% ipython --no-banner

In [1]: import numpy as np

In [2]: np.set_printoptions(suppress=True, linewidth=200)

In [3]: rd = lambda a: np.round(a, 2) + 0

In [4]: K = np.load("mat.npy")

In [5]: rd(K)
Out[5]: 
array([[ 3.97,  0.23, -1.38],
       [ 0.03,  3.31, -1.28],
       [-2.55,  1.66, -2.58],
       [ 0.41,  2.87,  2.65]])

In [6]: vec = np.array([-2, 0, -1])

In [7]: y = K @ vec

In [8]: rd(np.linalg.lstsq(K, y)[0])
Out[8]: array([-2.,  0., -1.])

In [9]: rd(np.linalg.solve(K.T @ K, K.T @ y))
Out[9]: array([-2.,  0., -1.])

In [10]: try:
    ...:     np.linalg.solve(K, y)
    ...: except np.linalg.LinAlgError as e:
    ...:     print("failed:", e)
    ...: 
failed: Last 2 dimensions of the array must be square

In [11]: rd(np.linalg.pinv(K) @ K)
Out[11]: 
array([[1., 0., 0.],
       [0., 1., 0.],
       [0., 0., 1.]])

In [12]: rng = np.random.default_rng(1597)

In [13]: y = y + 0.1 * rng.normal(size=4)

In [14]: rd(y)
Out[14]: array([-6.68,  1.15,  7.75, -3.64])

In [15]: coef, *_ = np.linalg.lstsq(K, y)

In [16]: rd(K.T @ (y - K @ coef))
Out[16]: array([0., 0., 0.])

In [17]: [round(float(np.linalg.norm(np.linalg.solve(K.T @ K + lam * np.eye(3), K.T @ y))), 2) for lam in (0, 1, 10, 100)]
Out[17]: [2.28, 2.18, 1.58, 0.43]

In [18]: rd(coef)
Out[18]: array([-2.03, -0.03, -1.02])

In [19]: rd(np.linalg.norm(y - K @ coef))
Out[19]: np.float64(0.03)

In [20]: other = K + rng.integers(-2, 3, (4, 1)) @ rng.integers(-2, 3, (1, 3))

In [21]: rd(other)
Out[21]: 
array([[ 3.97, -3.77, -5.38],
       [ 0.03,  5.31,  0.72],
       [-2.55, -2.34, -6.58],
       [ 0.41,  2.87,  2.65]])

In [22]: rd(np.linalg.svd(other - K, compute_uv=False))
Out[22]: array([8.49, 0.  , 0.  ])

In [23]: np.abs(other - K).sum(axis=1)
Out[23]: array([8., 4., 8., 0.])

In [24]: f = np.array([3, 2, 2])

In [25]: rd(np.cross(K[3, :3], K[2, :3]))
Out[25]: array([-11.8 ,  -5.69,   8.01])

In [26]: rd(np.polyval(f, K[3]))
Out[26]: array([ 3.34, 32.42, 28.35])

In [27]: rd(np.correlate(K[3], K[2], "full"))
Out[27]: array([-1.07, -6.72, -3.14, -2.93, -6.76])

In [28]: z = rng.permutation(3)

In [29]: other = K[:, z] * rng.choice([-1, 1], 3)

In [30]: rd(other)
Out[30]: 
array([[-0.23,  3.97, -1.38],
       [-3.31,  0.03, -1.28],
       [-1.66, -2.55, -2.58],
       [-2.87,  0.41,  2.65]])

In [31]: left, _, vt = np.linalg.svd(K.T @ other)

In [32]: z
Out[32]: array([1, 0, 2])

In [33]: z = rng.integers(0, 3, 3)

In [34]: m1 = np.array([[-1, 1, -2], [1, -1, -3], [-2, -3, 3]]) * (z[:, None] == z)

In [35]: m1
Out[35]: 
array([[-1,  1,  0],
       [ 1, -1,  0],
       [ 0,  0,  3]])

In [36]: evals, vecs = np.linalg.eigvalsh(m1)
Traceback (most recent call last):
  Cell In[36], line 1
    evals, vecs = np.linalg.eigvalsh(m1)
ValueError: too many values to unpack (expected 2)


In [37]: evals, vecs = np.linalg.eigh(m1)

In [38]: rd(np.linalg.svd(m1, compute_uv=False))
Out[38]: array([3., 2., 0.])

In [39]: rd(np.linalg.eigvalsh(m1 @ m1))
Out[39]: array([0., 4., 9.])

In [40]: rd(np.linalg.eigvalsh(m1 + 4 * np.eye(3)))
Out[40]: array([2., 4., 7.])

In [41]: np.abs(vecs[:, -1]).round(6).argmax()
Out[41]: np.int64(2)

In [42]: evals
Out[42]: array([-2.,  0.,  3.])
